% python3 -q
>>> import numpy as np
>>> np.set_printoptions(precision=2, suppress=True, linewidth=200)
>>> def rd(a):
...     return np.round(a, 2) + 0
... 
>>> q, _ = np.linalg.qr(np.array([[-1.9, 0.6, -1.3, -0.2, -0.7, -1.1],
...     [-1.6, 0.3, -0.6, 0.0, -1.3, -0.7],
...     [1.9, 1.4, 1.7, -0.9, -0.7, 1.0],
...     [0.3, -1.5, 0.0, 0.4, -0.8, 1.4],
...     [-0.9, -0.8, 0.1, 0.5, 0.0, -1.3],
...     [-1.7, 0.0, -1.0, 0.5, -1.8, -1.0]]))
>>> W0 = 2 * q
>>> rd(W0)
array([[-1.03, -0.69,  0.49, -1.09, -0.05, -1.02],
       [-0.87, -0.4 , -0.71, -0.6 ,  0.37,  1.44],
       [ 1.03, -1.07, -0.9 , -0.31,  0.82, -0.46],
       [ 0.16,  1.34,  0.05, -0.87,  1.17, -0.17],
       [-0.49,  0.63, -1.57,  0.05, -0.65, -0.7 ],
       [-0.92, -0.14, -0.04,  1.26,  1.18, -0.39]])
>>> rd(np.linalg.norm(W0[5] - W0[2]))
np.float64(2.83)
>>> rd(W0[5] @ W0[2])
np.float64(0.0)
>>> rd(np.linalg.norm(W0, axis=0))
array([2., 2., 2., 2., 2., 2.])
>>> rd(np.linalg.norm(W0) ** 2 / np.linalg.norm(W0, 2) ** 2)
np.float64(6.0)
>>> np.linalg.norm(W0, axis=1).argmax()
np.int64(4)
>>> Y = np.array([[2, -1, 0],
...     [0, 0, 0],
...     [2, 0, 1],
...     [-1, 0, 2],
...     [2, 0, -2],
...     [-1, -1, 0]])
>>> np.linalg.matrix_rank(np.vstack([W0, Y.T]))
np.int64(6)
>>> rd(np.einsum("ij,ij->i", W0, W0))
array([4., 4., 4., 4., 4., 4.])
>>> np.vstack([W0, Y.T]).shape
(9, 6)
>>> rd((W0 + W0.T) / 2)
array([[-1.03, -0.78,  0.76, -0.46, -0.27, -0.97],
       [-0.78, -0.4 , -0.89,  0.37,  0.5 ,  0.65],
       [ 0.76, -0.89, -0.9 , -0.13, -0.37, -0.25],
       [-0.46,  0.37, -0.13, -0.87,  0.61,  0.54],
       [-0.27,  0.5 , -0.37,  0.61, -0.65,  0.24],
       [-0.97,  0.65, -0.25,  0.54,  0.24, -0.39]])
>>> rd(np.abs(np.linalg.eigvals(W0)).max())
np.float64(2.0)
>>> rd(np.trace(W0))
np.float64(-4.25)
>>> rd(np.linalg.det(W0))
np.float64(-64.0)
>>> u = np.array([1, 2, 2, 0, 4, 4])
>>> Y = W0 + np.outer(u, np.eye(6)[1])
>>> np.linalg.matrix_rank(Y - W0)
np.int64(1)
>>> rd(Y)
array([[-1.03,  0.31,  0.49, -1.09, -0.05, -1.02],
       [-0.87,  1.6 , -0.71, -0.6 ,  0.37,  1.44],
       [ 1.03,  0.93, -0.9 , -0.31,  0.82, -0.46],
       [ 0.16,  1.34,  0.05, -0.87,  1.17, -0.17],
       [-0.49,  4.63, -1.57,  0.05, -0.65, -0.7 ],
       [-0.92,  3.86, -0.04,  1.26,  1.18, -0.39]])
>>> np.linalg.matrix_rank(np.linalg.inv(Y) - np.linalg.inv(W0), tol=1e-8)
np.int64(1)
>>> A = np.loadtxt("a.csv", delimiter=",")
>>> A
array([[ 4.,  4.,  1., -5.],
       [ 9.,  1., -8., -7.],
       [ 0.,  0.,  0.,  0.],
       [ 0.,  1., -5.,  2.],
       [ 4.,  4.,  1., -5.],
       [ 0.,  0.,  0.,  0.],
       [ 0.,  1., -5.,  2.],
       [ 4.,  5., -4., -3.],
       [ 5., -9., -2., -3.],
       [ 5., -4., -4., -4.],
       [ 0., -5.,  2.,  1.],
       [ 4.,  4.,  1., -5.],
       [ 4.,  4.,  1., -5.],
       [ 4.,  4.,  1., -5.],
       [ 0.,  0.,  0.,  0.],
       [ 0.,  1., -5.,  2.],
       [ 4.,  4.,  1., -5.],
       [ 5., -4., -4., -4.],
       [ 0.,  0.,  0.,  0.],
       [ 0., -4., -3.,  3.],
       [ 5., -4., -4., -4.],
       [ 0.,  0.,  0.,  0.],
       [ 4.,  5., -4., -3.],
       [ 4.,  4.,  1., -5.],
       [ 0.,  0.,  0.,  0.],
       [ 4.,  4.,  1., -5.],
       [ 0.,  1., -5.,  2.],
       [ 0., -4., -3.,  3.],
       [ 0.,  0.,  0.,  0.],
       [ 9.,  0., -3., -9.],
       [ 0., -5.,  2.,  1.]])
>>> z = A[:, 3] > np.median(A[:, 3])
>>> u = A[z].mean(axis=0) - A[~z].mean(axis=0)
>>> rd(u)
array([-4.88, -2.31,  0.1 ,  5.88])
>>> ((A - A.mean(axis=0)) @ u > 0).astype(int)
array([0, 0, 1, 1, 0, 1, 1, 0, 1, 0, 1, 0, 0, 0, 1, 1, 0, 0, 1, 1, 0, 1, 0, 0, 1, 0, 1, 1, 1, 0, 1])
>>> np.argsort(-np.abs(u).round(6), kind="stable")
array([3, 0, 1, 2])
>>> F = np.load("w.npy")
>>> F
array([[0, 0, 1, 0],
       [0, 0, 0, 0],
       [1, 0, 0, 0],
       [0, 0, 0, 0]])
>>> # symmetric
>>> proj = np.triu(np.array([[1, 3, 0, 0], [0, -1, -2, -3], [-2, 3, 0, 0], [-1, 0, -1, -1]]), 1) + np.eye(4)
>>> Y = proj @ F @ np.linalg.inv(proj)
>>> Y
array([[ 0.,  0.,  1.,  0.],
       [-2.,  6., 12., 18.],
       [ 1., -3., -6., -9.],
       [ 0.,  0.,  0.,  0.]])
>>> proj @ F - F @ proj
array([[ 0.,  0.,  0.,  0.],
       [-2.,  0.,  0.,  0.],
       [ 0., -3.,  0.,  0.],
       [ 0.,  0.,  0.,  0.]])
>>> rd(np.poly(Y))
array([ 1.,  0., -1.,  0.,  0.])
>>> np.trace(Y), np.trace(F)
(np.float64(0.0), np.int64(0))
>>> rd(np.linalg.det(Y))
np.float64(0.0)
>>> np.linalg.matrix_rank(Y)
np.int64(2)
>>> rd(np.trace(np.linalg.pinv(Y) @ Y))
np.float64(2.0)
>>> np.linalg.lstsq(Y[:-1].T, Y[-1])[2]
np.int32(2)
>>> np.abs(np.diag(np.linalg.qr(Y)[1])) > 1e-9
array([ True, False, False, False])
>>> np.unique(Y.round(6), axis=0).shape
(4, 4)
>>> Y = np.array([[9]])
>>> W2 = np.array([[3, 4], [-6, -8]])
>>> M = np.block([[Y, np.array([[-2, 7]])], [np.zeros((2, 1)), W2]])
>>> M
array([[ 9., -2.,  7.],
       [ 0.,  3.,  4.],
       [ 0., -6., -8.]])
>>> F.T @ F
array([[1, 0, 0, 0],
       [0, 0, 0, 0],
       [0, 0, 1, 0],
       [0, 0, 0, 0]])
>>> F @ F.T
array([[1, 0, 0, 0],
       [0, 0, 0, 0],
       [0, 0, 1, 0],
       [0, 0, 0, 0]])
>>> rd(np.linalg.svd(F, compute_uv=False))
array([1., 1., 0., 0.])
>>> U, sigma, vt = np.linalg.svd(F)
>>> evecs = vt[:(sigma > 1e-8).sum()]
>>> rng = np.random.default_rng(16)
>>> x0 = F[3] + -2 * F[0] + rng.integers(2) * np.eye(4)[1]
>>> x0
array([ 0.,  1., -2.,  0.])
>>> np.linalg.matrix_rank(np.vstack([F, x0]))
np.int64(3)
>>> evecs.T @ evecs
array([[1., 0., 0., 0.],
       [0., 0., 0., 0.],
       [0., 0., 1., 0.],
       [0., 0., 0., 0.]])
>>> rd(np.linalg.norm(x0 - evecs.T @ evecs @ x0))
np.float64(1.0)
>>> u, g = M[2], M[0]
>>> u @ g
np.float64(-44.0)
>>> pr = (u @ g) / (u @ u) * u
>>> np.linalg.matrix_rank(np.outer(u, g))
np.int64(1)
>>> np.outer(u, g)
array([[  0.,  -0.,   0.],
       [-54.,  12., -42.],
       [-72.,  16., -56.]])
>>> pr
array([-0.  ,  2.64,  3.52])
>>> rd(g - pr)
array([ 9.  , -4.64,  3.48])
>>> rd(np.linalg.norm(u + g) ** 2 + np.linalg.norm(u - g) ** 2)
np.float64(468.0)
>>> m1 = np.loadtxt("m.csv", delimiter=",")
>>> rd(m1)
array([[-1.11, -0.42,  0.55, -0.24, -1.28,  0.55],
       [-0.42, -2.02, -0.43,  0.22,  1.12,  0.21],
       [ 0.55, -0.43, -1.22, -0.78,  0.28,  0.92],
       [-0.24,  0.22, -0.78,  0.47,  0.61,  1.11],
       [-1.28,  1.12,  0.28,  0.61,  0.49, -0.15],
       [ 0.55,  0.21,  0.92,  1.11, -0.15, -0.62]])
>>> theta = np.radians(180)
>>> R = np.eye(3)
>>> R[1, 1] = R[0, 0] = np.cos(theta)
>>> R[1, 0], R[0, 1] = -np.sin(theta), np.sin(theta)
>>> rd(R)
array([[-1.,  0.,  0.],
       [ 0., -1.,  0.],
       [ 0.,  0.,  1.]])
>>> Y = M @ R.T
>>> np.allclose(np.linalg.norm(M, axis=1), np.linalg.norm(Y, axis=1))
True
>>> rd(Y)
array([[-9.,  2.,  7.],
       [ 0., -3.,  4.],
       [ 0.,  6., -8.]])
>>> x0 = np.array([0, 3, 3, 1, 2, 1])
>>> a = np.maximum(m1 @ x0, 0)
>>> rd(np.maximum(m1 @ x0, 0) - np.maximum(-m1 @ x0, 0))
array([-1.87, -4.69, -4.25,  1.12,  5.64,  3.57])
>>> rd(np.maximum(m1 @ (3 * x0), 0))
array([ 0.  ,  0.  ,  0.  ,  3.35, 16.91, 10.72])
>>> np.flatnonzero(a > 1e-9)
array([3, 4, 5])
>>> rd(a)
array([0.  , 0.  , 0.  , 1.12, 5.64, 3.57])
>>> rd(np.tanh(m1 @ x0))
array([-0.95, -1.  , -1.  ,  0.81,  1.  ,  1.  ])
>>> rd(m1 * (a > 1e-9)[:, None])
array([[ 0.  ,  0.  ,  0.  ,  0.  ,  0.  ,  0.  ],
       [ 0.  ,  0.  ,  0.  ,  0.  ,  0.  ,  0.  ],
       [ 0.  ,  0.  ,  0.  ,  0.  ,  0.  ,  0.  ],
       [-0.24,  0.22, -0.78,  0.47,  0.61,  1.11],
       [-1.28,  1.12,  0.28,  0.61,  0.49, -0.15],
       [ 0.55,  0.21,  0.92,  1.11, -0.15, -0.62]])
>>> X = np.array([[-2.0, -3.0, 0.0, 0.0],
...     [-3.0, -2.0, 0.0, 0.0],
...     [0.0, 0.0, -2.0, -3.0],
...     [0.0, 0.0, -3.0, -2.0]])
>>> np.linalg.cond(F) > 100
np.True_
>>> rd(np.linalg.norm(F, 2) / np.linalg.norm(F))
np.float64(0.71)
>>> [round(float(x), 2) for x in np.linalg.svd(F, compute_uv=False)[:3]]
[1.0, 1.0, 0.0]
>>> q = X.astype(float).copy()
>>> for j in range(4):
...     q[:, j] -= q[:, :j] @ (q[:, :j].T @ q[:, j])
...     q[:, j] /= np.linalg.norm(q[:, j])
... 
>>> rd(q.T @ q)
array([[1., 0., 0., 0.],
       [0., 1., 0., 0.],
       [0., 0., 1., 0.],
       [0., 0., 0., 1.]])
>>> rd(np.linalg.det(2 * X)), rd(np.linalg.det(X))
(np.float64(400.0), np.float64(25.0))
>>> rd(np.linalg.eigvals(X).sum().real)
np.float64(-8.0)
>>> np.einsum("ij,ji->", X, X)
np.float64(52.0)
>>> np.kron(np.eye(2, dtype=int), X)
array([[-2., -3.,  0.,  0., -0., -0.,  0.,  0.],
       [-3., -2.,  0.,  0., -0., -0.,  0.,  0.],
       [ 0.,  0., -2., -3.,  0.,  0., -0., -0.],
       [ 0.,  0., -3., -2.,  0.,  0., -0., -0.],
       [-0., -0.,  0.,  0., -2., -3.,  0.,  0.],
       [-0., -0.,  0.,  0., -3., -2.,  0.,  0.],
       [ 0.,  0., -0., -0.,  0.,  0., -2., -3.],
       [ 0.,  0., -0., -0.,  0.,  0., -3., -2.]])
>>> rd(np.poly(X))
array([  1.,   8.,   6., -40.,  25.])
>>> rd(np.linalg.det(X.T))
np.float64(25.0)
>>> Y = np.array([[-2, 0, -2], [-2, 2, -3], [3, 3, 0], [3, -2, -3]])
>>> np.einsum("ij->j", X)
array([-5., -5., -5., -5.])
>>> np.einsum("ij,ij->i", X, X)
array([13., 13., 13., 13.])
>>> X @ Y
array([[ 10.,  -6.,  13.],
       [ 10.,  -4.,  12.],
       [-15.,   0.,   9.],
       [-15.,  -5.,   6.]])
>>> np.linalg.matrix_rank(np.vstack([X, Y.T]))
np.int64(4)
>>> Y.T @ X.T
array([[ 10.,  10., -15., -15.],
       [ -6.,  -4.,   0.,  -5.],
       [ 13.,  12.,   9.,   6.]])
>>> np.linalg.matrix_rank(X @ Y)
np.int64(3)
>>> np.einsum("ik,kj->ji", X, Y)
array([[ 10.,  10., -15., -15.],
       [ -6.,  -4.,   0.,  -5.],
       [ 13.,  12.,   9.,   6.]])
>>> np.einsum("ik,kj->ij", X, Y)
array([[ 10.,  -6.,  13.],
       [ 10.,  -4.,  12.],
       [-15.,   0.,   9.],
       [-15.,  -5.,   6.]])
>>> u = np.array([1, 3, 2])
>>> np.array([np.convolve(row, u, "same") for row in X])
array([[ -9., -13.,  -6.,   0.],
       [-11., -12.,  -4.,   0.],
       [  0.,  -2.,  -9., -13.],
       [  0.,  -3., -11., -12.]])
>>> np.polyval(u, X[1])
array([2., 0., 2., 2.])
>>> np.correlate(X[1], X[0], "full")
array([ 0.,  0.,  9., 12.,  4.,  0.,  0.])
>>> arr = rng.normal(size=(17, 3))
>>> arr = 3 * arr / np.linalg.norm(arr, axis=1, keepdims=True)
>>> rd(arr)
array([[ 1.19,  1.96,  1.94],
       [ 2.82, -0.6 ,  0.84],
       [-0.67, -2.62, -1.29],
       [ 0.43, -2.91, -0.61],
       [ 2.43,  1.24,  1.24],
       [ 0.54, -0.28, -2.94],
       [ 1.64, -2.49,  0.36],
       [-1.06,  1.34,  2.47],
       [-0.62,  1.68, -2.4 ],
       [ 1.07, -2.29,  1.61],
       [-0.93,  0.69,  2.77],
       [-2.87, -0.42,  0.76],
       [ 1.55,  2.34,  1.05],
       [ 2.62,  0.54,  1.35],
       [ 0.21,  2.95,  0.47],
       [ 0.95,  2.3 ,  1.67],
       [-1.26, -0.38,  2.7 ]])
>>> z = arr[:, 1] > np.median(arr[:, 1])
>>> u = arr[z].mean(axis=0) - arr[~z].mean(axis=0)
>>> z.astype(int)
array([1, 0, 0, 0, 1, 0, 0, 1, 1, 0, 1, 0, 1, 0, 1, 1, 0])
>>> rd((((arr - arr.mean(axis=0)) @ u > 0) == z).mean())
np.float64(0.94)
>>> np.argsort(-np.abs(u).round(6), kind="stable")
array([1, 2, 0])
